$ ipython --no-banner

In [1]: import numpy as np

In [2]: np.set_printoptions(precision=2, suppress=True, linewidth=160, legacy="1.25")

In [3]: X = np.loadtxt("sample7.csv", delimiter=",")

In [4]: X
Out[4]: 
array([[ 0.1 ,  0.  , -0.1 ,  0.6 , -0.6 ,  1.1 ,  1.4 , -1.9 ,  1.  , -0.5 ],
       [ 2.7 , -0.6 ,  1.6 ,  0.3 ,  0.4 ,  0.5 ,  0.2 ,  0.6 , -0.6 , -0.8 ],
       [ 0.5 ,  0.2 , -0.1 , -2.5 ,  0.1 , -1.  ,  1.3 , -0.4 ,  0.6 , -0.2 ],
       [ 2.  , -0.2 ,  0.7 , -1.6 , -0.7 ,  0.3 , -0.9 ,  1.  ,  2.3 , -0.7 ],
       [ 0.1 , -0.5 ,  1.4 , -2.6 ,  0.  ,  0.3 , -1.3 , -0.1 , -0.5 , -1.4 ],
       [ 1.8 ,  0.3 ,  1.3 , -0.5 , -0.6 , -0.1 ,  0.7 , -0.8 , -0.6 ,  0.  ],
       [ 0.48,  0.25, -0.19, -2.52,  0.15, -0.97,  1.29, -0.32,  0.57, -0.17]])

In [5]: Uu, sigma, Vt = np.linalg.svd(X)

In [6]: sigma
Out[6]: array([5.65, 4.09, 3.48, 2.83, 2.38, 1.16, 0.08])

In [7]: np.argmax(sigma[:-1] / (sigma[1:] + 1e-6)) + 1
Out[7]: 6

In [8]: M2 = Uu[:, :6] @ np.diag(sigma[:6]) @ Vt[:6]

In [9]: np.linalg.matrix_rank(X, rtol=0.05)
Out[9]: 6

In [10]: np.round(np.linalg.norm(X - M2) / np.linalg.norm(X), 2)
Out[10]: 0.01

In [11]: np.round(np.abs(X - M2).max(), 2)
Out[11]: 0.03

In [12]: np.linalg.matrix_rank(M2)
Out[12]: 6

In [13]: np.linalg.cond(X) > 100
Out[13]: False

In [14]: np.linalg.matrix_rank(X, rtol=0.1)
Out[14]: 6

In [15]: round(np.linalg.norm(X, 2) / np.linalg.norm(X), 2)
Out[15]: 0.65

In [16]: x0 = np.array([1, 4, 5, 1, 1, 0, 2, 2, 0, 3])

In [17]: X @ np.eye(10)[8]
Out[17]: array([ 1.  , -0.6 ,  0.6 ,  2.3 , -0.5 , -0.6 ,  0.57])

In [18]: M2 = np.array([[-4, -5, 2],
    ...:     [2, -1, 0],
    ...:     [1, 3, 2],
    ...:     [5, -4, 4],
    ...:     [0, 5, 5],
    ...:     [2, 0, -5],
    ...:     [1, -5, 3],
    ...:     [-5, 0, 3],
    ...:     [2, -4, -2],
    ...:     [-4, -4, 0]])

In [19]: np.linalg.matrix_rank(X @ M2)
Out[19]: 3

In [20]: np.einsum("ij->j", X)
Out[20]: array([ 7.68, -0.55,  4.61, -8.82, -1.25,  0.13,  2.69, -1.92,  2.77, -3.77])

In [21]: np.vstack([X, M2.T]).shape
Out[21]: (10, 10)

In [22]: np.einsum("ij,ij->i", X, X)
Out[22]: array([ 8.77, 12.11,  9.81, 15.26, 12.98,  7.13,  9.76])

In [23]: def softmax(z):
    ...:     e = np.exp(z - z.max(axis=-1, keepdims=True))
    ...:     return e / e.sum(axis=-1, keepdims=True)
    ...: 

In [24]: softmax(X).sum(axis=1)
Out[24]: array([1., 1., 1., 1., 1., 1., 1.])

In [25]: softmax(X[6] + 2)
Out[25]: array([0.13, 0.1 , 0.07, 0.01, 0.09, 0.03, 0.29, 0.06, 0.14, 0.07])

In [26]: softmax(X[6])
Out[26]: array([0.13, 0.1 , 0.07, 0.01, 0.09, 0.03, 0.29, 0.06, 0.14, 0.07])

In [27]: att = X @ X.T / np.sqrt(10)

In [28]: softmax(att).round(6).argmax(axis=1)
Out[28]: array([0, 1, 2, 3, 4, 5, 2])

In [29]: softmax(att)[6] @ X
Out[29]: array([ 0.65,  0.13,  0.11, -2.26,  0.02, -0.7 ,  0.92, -0.28,  0.57, -0.31])

In [30]: softmax(att)
Out[30]: 
array([[0.72, 0.04, 0.06, 0.04, 0.02, 0.08, 0.05],
       [0.01, 0.71, 0.01, 0.09, 0.04, 0.11, 0.01],
       [0.02, 0.02, 0.39, 0.07, 0.07, 0.05, 0.39],
       [0.01, 0.04, 0.03, 0.83, 0.05, 0.02, 0.03],
       [0.01, 0.03, 0.05, 0.09, 0.74, 0.03, 0.05],
       [0.06, 0.26, 0.09, 0.09, 0.08, 0.33, 0.08],
       [0.02, 0.02, 0.39, 0.07, 0.07, 0.04, 0.39]])

In [31]: M2 = np.array([[6, 9, -7, -7, 5, -6, 8, 3, 0, 3, 2],
    ...:     [7, 6, -6, -9, 6, -4, -4, -4, 2, 6, -4],
    ...:     [4, -9, -4, 7, -9, 5, 2, 8, 1, 1, 3],
    ...:     [-4, 0, 5, -3, -9, 9, 3, 2, -6, -6, 2],
    ...:     [-6, 5, -6, -3, 4, -9, -8, -8, -3, 2, 9],
    ...:     [3, -9, 7, -2, 5, -8, 4, 4, 7, 9, -5],
    ...:     [-7, 1, -3, -4, -8, 3, -5, 7, -1, -4, 7],
    ...:     [4, 7, 3, -9, -1, 4, 2, 7, 4, -5, 1],
    ...:     [-3, 2, -2, -4, -4, -8, -6, 2, -5, -8, 5],
    ...:     [-6, -9, 8, 2, -6, -6, 6, 6, 5, -2, -8],
    ...:     [-1, -5, 4, -7, 6, 0, -5, 9, -7, -2, -7]])

In [32]: W0 = M2 - M2.T

In [33]: W0
Out[33]: 
array([[  0,   2, -11,  -3,  11,  -9,  15,  -1,   3,   9,   3],
       [ -2,   0,   3,  -9,   1,   5,  -5, -11,   0,  15,   1],
       [ 11,  -3,   0,   2,  -3,  -2,   5,   5,   3,  -7,  -1],
       [  3,   9,  -2,   0,  -6,  11,   7,  11,  -2,  -8,   9],
       [-11,  -1,   3,   6,   0, -14,   0,  -7,   1,   8,   3],
       [  9,  -5,   2, -11,  14,   0,   1,   0,  15,  15,  -5],
       [-15,   5,  -5,  -7,   0,  -1,   0,   5,   5, -10,  12],
       [  1,  11,  -5, -11,   7,   0,  -5,   0,   2, -11,  -8],
       [ -3,   0,  -3,   2,  -1, -15,  -5,  -2,   0, -13,  12],
       [ -9, -15,   7,   8,  -8, -15,  10,  11,  13,   0,  -6],
       [ -3,  -1,   1,  -9,  -3,   5, -12,   8, -12,   6,   0]])

In [34]: # null space of dimension 1

In [35]: x0 = np.array([-1, 2, 0, 2, 2, -1, -1, 2, 2, 1, 2])

In [36]: x0 @ W0 @ x0
Out[36]: 0

In [37]: O = np.linalg.solve(np.eye(11) - W0, np.eye(11) + W0)

In [38]: np.round(O @ O.T, 2) + 0
Out[38]: 
array([[1., 0., 0., 0., 0., 0., 0., 0., 0., 0., 0.],
       [0., 1., 0., 0., 0., 0., 0., 0., 0., 0., 0.],
       [0., 0., 1., 0., 0., 0., 0., 0., 0., 0., 0.],
       [0., 0., 0., 1., 0., 0., 0., 0., 0., 0., 0.],
       [0., 0., 0., 0., 1., 0., 0., 0., 0., 0., 0.],
       [0., 0., 0., 0., 0., 1., 0., 0., 0., 0., 0.],
       [0., 0., 0., 0., 0., 0., 1., 0., 0., 0., 0.],
       [0., 0., 0., 0., 0., 0., 0., 1., 0., 0., 0.],
       [0., 0., 0., 0., 0., 0., 0., 0., 1., 0., 0.],
       [0., 0., 0., 0., 0., 0., 0., 0., 0., 1., 0.],
       [0., 0., 0., 0., 0., 0., 0., 0., 0., 0., 1.]])

In [39]: round(np.linalg.det(O), 2)
Out[39]: 1.0
